In [1]: import numpy as np

In [2]: from numpy import linalg as LA

In [3]: np.set_printoptions(precision=2, suppress=True, linewidth=200, sign=" ")

In [4]: def rd(a):
   ...:     return np.round(a, 2) + 0
   ...: 

In [5]: rng = np.random.default_rng(232705)

In [6]: M = np.array([[0, 2, 1, 0],
   ...:     [1, 2, 3, 3],
   ...:     [3, 0, 0, 0],
   ...:     [1, 2, 2, 1],
   ...:     [0, 3, 2, 2],
   ...:     [1, 3, 0, 0],
   ...:     [1, 0, 2, 2],
   ...:     [1, 2, 3, 2],
   ...:     [2, 3, 2, 0],
   ...:     [2, 0, 1, 3]]) * (rng.random((10, 4)) < 0.3)

In [7]: M
Out[7]: 
array([[ 0,  0,  1,  0],
       [ 0,  0,  0,  3],
       [ 3,  0,  0,  0],
       [ 0,  0,  0,  1],
       [ 0,  0,  2,  2],
       [ 0,  0,  0,  0],
       [ 0,  0,  2,  0],
       [ 0,  0,  0,  2],
       [ 0,  0,  2,  0],
       [ 0,  0,  0,  0]])

In [8]: # rows 6 and 8 are equal

In [9]: rk = LA.matrix_rank(M)

In [10]: rk
Out[10]: np.int64(3)

In [11]: ns = LA.svd(M)[2][rk:].T

In [12]: M @ ns
Out[12]: 
array([[ 0.],
       [ 0.],
       [ 0.],
       [ 0.],
       [ 0.],
       [ 0.],
       [ 0.],
       [ 0.],
       [ 0.],
       [ 0.]])

In [13]: ns[:, 0] / ns[np.abs(ns[:, 0]).round(6).argmax(), 0]
Out[13]: array([ 0.,  1.,  0.,  0.])

In [14]: [round(float(x), 2) for x in LA.svd(M, compute_uv=False)[:3]]
Out[14]: [4.5, 3.28, 3.0]

In [15]: LA.matrix_rank(M, rtol=0.1)
Out[15]: np.int64(3)

In [16]: LA.cond(M) > 100
Out[16]: np.True_

In [17]: rd(LA.norm(M, 2) / LA.norm(M))
Out[17]: np.float64(0.71)

In [18]: m1 = np.array([[-5, 9, 6, 3], [-6, 0, -9, -2], [-4, -7, -5, 5], [8, 0, 2, -4]])

In [19]: labels = rng.permutation(4)

In [20]: labels
Out[20]: array([ 0,  2,  1,  3])

In [21]: B = m1[labels][:, labels]

In [22]: np.allclose(B, m1)
Out[22]: False

In [23]: rd(np.sort(np.abs(LA.eigvals(B))))
Out[23]: array([  2.3 ,   3.52,  12.38,  12.38])

In [24]: np.trace(B)
Out[24]: np.int64(-14)

In [25]: q, r_ = LA.qr(m1)

In [26]: np.trace(q @ q.T)
Out[26]: np.float64(4.0)

In [27]: rd(np.abs(np.diag(r_)))
Out[27]: array([ 11.87,  11.31,   6.93,   1.33])

In [28]: rd(abs(r_[0, 0])), rd(LA.norm(m1[:, 0]))
Out[28]: (np.float64(11.87), np.float64(11.87))

In [29]: rd(r_)
Out[29]: 
array([[11.87, -1.43,  5.05, -4.63],
       [ 0.  , 11.31,  8.51, -1.29],
       [ 0.  ,  0.  , -6.93, -5.39],
       [ 0.  ,  0.  ,  0.  ,  1.33]])

In [30]: Uu, s, VT = LA.svd(m1, full_matrices=False)

In [31]: rd(s)
Out[31]: array([ 15.59,  12.97,   7.7 ,   0.8 ])

In [32]: Uu.shape, s.shape, VT.shape
Out[32]: ((4, 4), (4,), (4, 4))

In [33]: rd(np.abs(VT[0]))
Out[33]: array([ 0.41,  0.52,  0.73,  0.13])

In [34]: (s > 1e-8).sum()
Out[34]: np.int64(4)

In [35]: rd(np.sqrt((s ** 2).sum())), rd(LA.norm(m1))
Out[35]: (np.float64(21.7), np.float64(21.7))

In [36]: rd(VT @ VT.T)
Out[36]: 
array([[ 1.,  0.,  0.,  0.],
       [ 0.,  1.,  0.,  0.],
       [ 0.,  0.,  1.,  0.],
       [ 0.,  0.,  0.,  1.]])

In [37]: rd(np.cumsum(s ** 2) / np.sum(s ** 2))
Out[37]: array([ 0.52,  0.87,  1.  ,  1.  ])

In [38]: np.allclose(Uu * s @ VT, m1)
Out[38]: True

In [39]: rd(np.trace(LA.pinv(M) @ M))
Out[39]: np.float64(3.0)

In [40]: LA.lstsq(M[:-1].T, M[-1])[2]
Out[40]: np.int32(3)

In [41]: q, evecs = LA.qr(m1[:, :3])[0], LA.qr(m1[:, 3:])[0]

In [42]: s = LA.svd(q.T @ evecs, compute_uv=False)

In [43]: rd(s)
Out[43]: array([ 0.98])

In [44]: (s > 0.9).sum()
Out[44]: np.int64(1)

In [45]: J = np.loadtxt("mat.csv", delimiter=",")

In [46]: J
Out[46]: 
array([[ 9.,  2.,  5.,  4.,  2.],
       [ 6.,  8.,  3.,  1.,  5.],
       [ 7.,  6.,  5.,  8.,  2.],
       [ 7.,  7.,  5.,  4.,  0.],
       [ 2.,  2.,  8.,  4.,  4.]])

In [47]: t = np.radians(72)

In [48]: r_ = np.eye(5)

In [49]: r_[2, 2] = r_[0, 0] = np.cos(t)

In [50]: r_[2, 0], r_[0, 2] = -np.sin(t), np.sin(t)

In [51]: rd(r_)
Out[51]: 
array([[ 0.31,  0.  ,  0.95,  0.  ,  0.  ],
       [ 0.  ,  1.  ,  0.  ,  0.  ,  0.  ],
       [-0.95,  0.  ,  0.31,  0.  ,  0.  ],
       [ 0.  ,  0.  ,  0.  ,  1.  ,  0.  ],
       [ 0.  ,  0.  ,  0.  ,  0.  ,  1.  ]])

In [52]: B = J @ r_.T

In [53]: np.allclose(LA.norm(J, axis=1), LA.norm(B, axis=1))
Out[53]: True

In [54]: rd(B)
Out[54]: 
array([[ 7.54,  2.  , -7.01,  4.  ,  2.  ],
       [ 4.71,  8.  , -4.78,  1.  ,  5.  ],
       [ 6.92,  6.  , -5.11,  8.  ,  2.  ],
       [ 6.92,  7.  , -5.11,  4.  ,  0.  ],
       [ 8.23,  2.  ,  0.57,  4.  ,  4.  ]])

In [55]: rd(np.abs(B - J).max(axis=0))
Out[55]: array([  6.23,   0.  ,  12.01,   0.  ,   0.  ])

In [56]: labels = rng.permutation(5)

In [57]: B = J[:, labels] * rng.choice([-1, 1], 5)

In [58]: B
Out[58]: 
array([[ 9., -5., -2.,  2., -4.],
       [ 6., -3., -8.,  5., -1.],
       [ 7., -5., -6.,  2., -8.],
       [ 7., -5., -7.,  0., -4.],
       [ 2., -8., -2.,  4., -4.]])

In [59]: Uu, _, VT = LA.svd(J.T @ B)

In [60]: rd(Uu @ VT)
Out[60]: 
array([[ 1.,  0.,  0.,  0.,  0.],
       [ 0.,  0., -1.,  0.,  0.],
       [ 0., -1.,  0.,  0.,  0.],
       [ 0.,  0.,  0.,  0., -1.],
       [ 0.,  0.,  0.,  1.,  0.]])

In [61]: rd(LA.lstsq(J, B)[0])
Out[61]: 
array([[ 1.,  0.,  0.,  0.,  0.],
       [ 0.,  0., -1.,  0.,  0.],
       [ 0., -1.,  0.,  0.,  0.],
       [ 0.,  0.,  0.,  0., -1.],
       [ 0.,  0.,  0.,  1.,  0.]])

In [62]: labels
Out[62]: array([ 0,  2,  1,  4,  3])

In [63]: A = np.load("run1.npy")

In [64]: A
Out[64]: 
array([[ 1,  0,  0,  0,  0,  0,  0],
       [ 0,  1,  0,  0,  0,  0,  0],
       [ 0,  0,  0,  0,  0,  1,  0],
       [ 0,  0,  1,  0,  0,  0,  0],
       [ 0,  0,  0,  0,  1,  0,  0],
       [ 0,  0,  0,  0,  0,  0,  1],
       [ 0,  0,  0,  1,  0,  0,  0]])

In [65]: q, evecs = LA.qr(A[:, :6])[0], LA.qr(A[:, 6:])[0]

In [66]: s = LA.svd(q.T @ evecs, compute_uv=False)

In [67]: rd(LA.norm(q @ q.T - evecs @ evecs.T, 2))
Out[67]: np.float64(1.0)

In [68]: s
Out[68]: array([ 0.])

In [69]: A.T @ A
Out[69]: 
array([[ 1,  0,  0,  0,  0,  0,  0],
       [ 0,  1,  0,  0,  0,  0,  0],
       [ 0,  0,  1,  0,  0,  0,  0],
       [ 0,  0,  0,  1,  0,  0,  0],
       [ 0,  0,  0,  0,  1,  0,  0],
       [ 0,  0,  0,  0,  0,  1,  0],
       [ 0,  0,  0,  0,  0,  0,  1]])

In [70]: A @ A.T
Out[70]: 
array([[ 1,  0,  0,  0,  0,  0,  0],
       [ 0,  1,  0,  0,  0,  0,  0],
       [ 0,  0,  1,  0,  0,  0,  0],
       [ 0,  0,  0,  1,  0,  0,  0],
       [ 0,  0,  0,  0,  1,  0,  0],
       [ 0,  0,  0,  0,  0,  1,  0],
       [ 0,  0,  0,  0,  0,  0,  1]])

In [71]: rd(LA.norm(A, axis=0))
Out[71]: array([ 1.,  1.,  1.,  1.,  1.,  1.,  1.])

In [72]: A[:, 2] @ A[:, 6]
Out[72]: np.int64(0)

In [73]: x = np.array([-2, -2, -1, 1, -1, -2, -1])

In [74]: [p for p in range(1, 25) if np.allclose(LA.matrix_power(A, p), np.eye(7))]
Out[74]: [4, 8, 12, 16, 20, 24]

In [75]: rd(LA.det(A))
Out[75]: np.float64(-1.0)

In [76]: 7 - LA.matrix_rank(A - np.eye(7), tol=1e-8)
Out[76]: np.int64(4)

In [77]: rd(np.abs(LA.eigvals(A)))
Out[77]: array([ 1.,  1.,  1.,  1.,  1.,  1.,  1.])

In [78]: rd(LA.inv(A))
Out[78]: 
array([[ 1.,  0.,  0.,  0.,  0.,  0.,  0.],
       [ 0.,  1.,  0.,  0.,  0.,  0.,  0.],
       [ 0.,  0.,  0.,  1.,  0.,  0.,  0.],
       [ 0.,  0.,  0.,  0.,  0.,  0.,  1.],
       [ 0.,  0.,  0.,  0.,  1.,  0.,  0.],
       [ 0.,  0.,  1.,  0.,  0.,  0.,  0.],
       [ 0.,  0.,  0.,  0.,  0.,  1.,  0.]])

In [79]: Uu, s, VT = LA.svd(A, full_matrices=False)

In [80]: rd(np.sqrt((s ** 2).sum())), rd(LA.norm(A))
Out[80]: (np.float64(2.65), np.float64(2.65))

In [81]: Uu.T @ Uu
Out[81]: 
array([[ 1.,  0.,  0.,  0.,  0.,  0.,  0.],
       [ 0.,  1.,  0.,  0.,  0.,  0.,  0.],
       [ 0.,  0.,  1.,  0.,  0.,  0.,  0.],
       [ 0.,  0.,  0.,  1.,  0.,  0.,  0.],
       [ 0.,  0.,  0.,  0.,  1.,  0.,  0.],
       [ 0.,  0.,  0.,  0.,  0.,  1.,  0.],
       [ 0.,  0.,  0.,  0.,  0.,  0.,  1.]])

In [82]: s / s[0]
Out[82]: array([ 1.,  1.,  1.,  1.,  1.,  1.,  1.])

In [83]: VT @ VT.T
Out[83]: 
array([[ 1.,  0.,  0.,  0.,  0.,  0.,  0.],
       [ 0.,  1.,  0.,  0.,  0.,  0.,  0.],
       [ 0.,  0.,  1.,  0.,  0.,  0.,  0.],
       [ 0.,  0.,  0.,  1.,  0.,  0.,  0.],
       [ 0.,  0.,  0.,  0.,  1.,  0.,  0.],
       [ 0.,  0.,  0.,  0.,  0.,  1.,  0.],
       [ 0.,  0.,  0.,  0.,  0.,  0.,  1.]])

In [84]: x = np.array([0, 2, 0, 0, 0, 1, 2])

In [85]: rhs = A @ x

In [86]: b, lr = np.zeros(7), 1 / LA.norm(A, 2) ** 2

In [87]: for i in range(20):
    ...:     b -= lr * A.T @ (A @ b - rhs)
    ...:     if i % 5 == 0: print(i, round(LA.norm(A @ b - rhs), 2))
    ...: 
0 0.0
5 0.0
10 0.0
15 0.0

In [88]: b
Out[88]: array([ 0.,  2.,  0.,  0.,  0.,  1.,  2.])

In [89]: rd(LA.cond(A))
Out[89]: np.float64(1.0)

In [90]: K = np.loadtxt("m.csv", delimiter=",")

In [91]: K
Out[91]: 
array([[ -3.,  -3.,  -3.,  -3.,  -3.,  -3.,  -3.,  -3.,  -3.],
       [ -3.,  -6.,  -6.,  -6.,  -6.,  -6.,  -6.,  -6.,  -6.],
       [ -3.,  -6.,  -9.,  -9.,  -9.,  -9.,  -9.,  -9.,  -9.],
       [ -3.,  -6.,  -9., -12., -12., -12., -12., -12., -12.],
       [ -3.,  -6.,  -9., -12., -15., -15., -15., -15., -15.],
       [ -3.,  -6.,  -9., -12., -15., -18., -18., -18., -18.],
       [ -3.,  -6.,  -9., -12., -15., -18., -21., -21., -21.],
       [ -3.,  -6.,  -9., -12., -15., -18., -21., -24., -24.],
       [ -3.,  -6.,  -9., -12., -15., -18., -21., -24., -27.]])

In [92]: [round(float(LA.det(K[:i, :i])), 2) + 0 for i in range(1, 10)]
Out[92]: [-3.0, 9.0, -27.0, 81.0, -243.0, 729.0, -2187.0, 6561.0, -19683.0]

In [93]: rd(LA.eigvalsh(K).min())
Out[93]: np.float64(-109.98)

In [94]: w1 = np.array([[3, 0, 3, 3, 1, 0],
    ...:     [2, 0, 2, 2, 3, 1],
    ...:     [0, 3, 2, 0, 2, 3],
    ...:     [3, 1, 0, 3, 3, 0],
    ...:     [1, 0, 0, 0, 1, 0],
    ...:     [3, 1, 3, 2, 0, 3],
    ...:     [3, 2, 2, 0, 3, 1],
    ...:     [1, 2, 1, 2, 1, 3],
    ...:     [2, 3, 0, 3, 3, 1]])

In [95]: b = np.array([-2, 0, -1, 0, 2, -2])

In [96]: H = np.maximum(K @ w1 + b, 0)

In [97]: (H > 0).mean(axis=0)
Out[97]: array([ 0.,  0.,  0.,  0.,  0.,  0.])

In [98]: LA.matrix_rank(H)
Out[98]: np.int64(0)

In [99]: cent = np.array([[3, 3, 3], [0, 1, 2], [1, 0, 3], [1, 1, 3], [3, 1, 3], [2, 1, 0]])

In [100]: w1 @ cent
Out[100]: 
array([[ 18,  13,  30],
       [ 21,  12,  27],
       [ 14,   8,  18],
       [ 21,  16,  29],
       [  6,   4,   6],
       [ 20,  15,  26],
       [ 22,  15,  28],
       [ 15,  11,  19],
       [ 20,  16,  30]])

In [101]: (H @ cent).round(6).argmax(axis=1)
Out[101]: array([ 0,  0,  0,  0,  0,  0,  0,  0,  0])

In [102]: data = (rng.random((7, 7)) < 0.3) + np.eye(7)

In [103]: data /= data.sum(axis=1, keepdims=True)

In [104]: rd(data)
Out[104]: 
array([[ 0.33,  0.  ,  0.  ,  0.  ,  0.33,  0.33,  0.  ],
       [ 0.33,  0.33,  0.  ,  0.  ,  0.  ,  0.  ,  0.33],
       [ 0.  ,  0.25,  0.5 ,  0.  ,  0.  ,  0.25,  0.  ],
       [ 0.  ,  0.  ,  0.33,  0.33,  0.  ,  0.33,  0.  ],
       [ 0.  ,  0.  ,  0.  ,  0.5 ,  0.5 ,  0.  ,  0.  ],
       [ 0.  ,  0.  ,  0.  ,  0.  ,  0.  ,  0.67,  0.33],
       [ 0.  ,  0.5 ,  0.  ,  0.  ,  0.  ,  0.  ,  0.5 ]])

In [105]: # row-stochastic, so 1 is an eigenvalue

In [106]: labels = rng.permutation(7)

In [107]: labels
Out[107]: array([ 1,  3,  0,  4,  2,  6,  5])

In [108]: B = data[labels][:, labels]

In [109]: rd(B)
Out[109]: 
array([[ 0.33,  0.  ,  0.33,  0.  ,  0.  ,  0.33,  0.  ],
       [ 0.  ,  0.33,  0.  ,  0.  ,  0.33,  0.  ,  0.33],
       [ 0.  ,  0.  ,  0.33,  0.33,  0.  ,  0.  ,  0.33],
       [ 0.  ,  0.5 ,  0.  ,  0.5 ,  0.  ,  0.  ,  0.  ],
       [ 0.25,  0.  ,  0.  ,  0.  ,  0.5 ,  0.  ,  0.25],
       [ 0.5 ,  0.  ,  0.  ,  0.  ,  0.  ,  0.5 ,  0.  ],
       [ 0.  ,  0.  ,  0.  ,  0.  ,  0.  ,  0.33,  0.67]])

In [110]: np.allclose(B, data)
Out[110]: False

In [111]: rd(np.abs(data).max())
Out[111]: np.float64(0.67)

In [112]: LA.matrix_rank(data)
Out[112]: np.int64(7)

In [113]: rd(data.mean(axis=0))
Out[113]: array([ 0.1 ,  0.15,  0.12,  0.12,  0.12,  0.23,  0.17])

In [114]: rd(LA.norm(data))
Out[114]: np.float64(1.71)

In [115]: B = data / np.sqrt((data ** 2).mean(axis=1, keepdims=True))

In [116]: LA.matrix_rank(data - data.mean(axis=1, keepdims=True))
Out[116]: np.int64(6)

In [117]: rd(B[1])
Out[117]: array([ 1.53,  1.53,  0.  ,  0.  ,  0.  ,  0.  ,  1.53])

In [118]: rd(LA.norm(B, axis=1))
Out[118]: array([ 2.65,  2.65,  2.65,  2.65,  2.65,  2.65,  2.65])

In [119]: rd(data - data.mean(axis=1, keepdims=True))
Out[119]: 
array([[ 0.19, -0.14, -0.14, -0.14,  0.19,  0.19, -0.14],
       [ 0.19,  0.19, -0.14, -0.14, -0.14, -0.14,  0.19],
       [-0.14,  0.11,  0.36, -0.14, -0.14,  0.11, -0.14],
       [-0.14, -0.14,  0.19,  0.19, -0.14,  0.19, -0.14],
       [-0.14, -0.14, -0.14,  0.36,  0.36, -0.14, -0.14],
       [-0.14, -0.14, -0.14, -0.14, -0.14,  0.52,  0.19],
       [-0.14,  0.36, -0.14, -0.14, -0.14, -0.14,  0.36]])
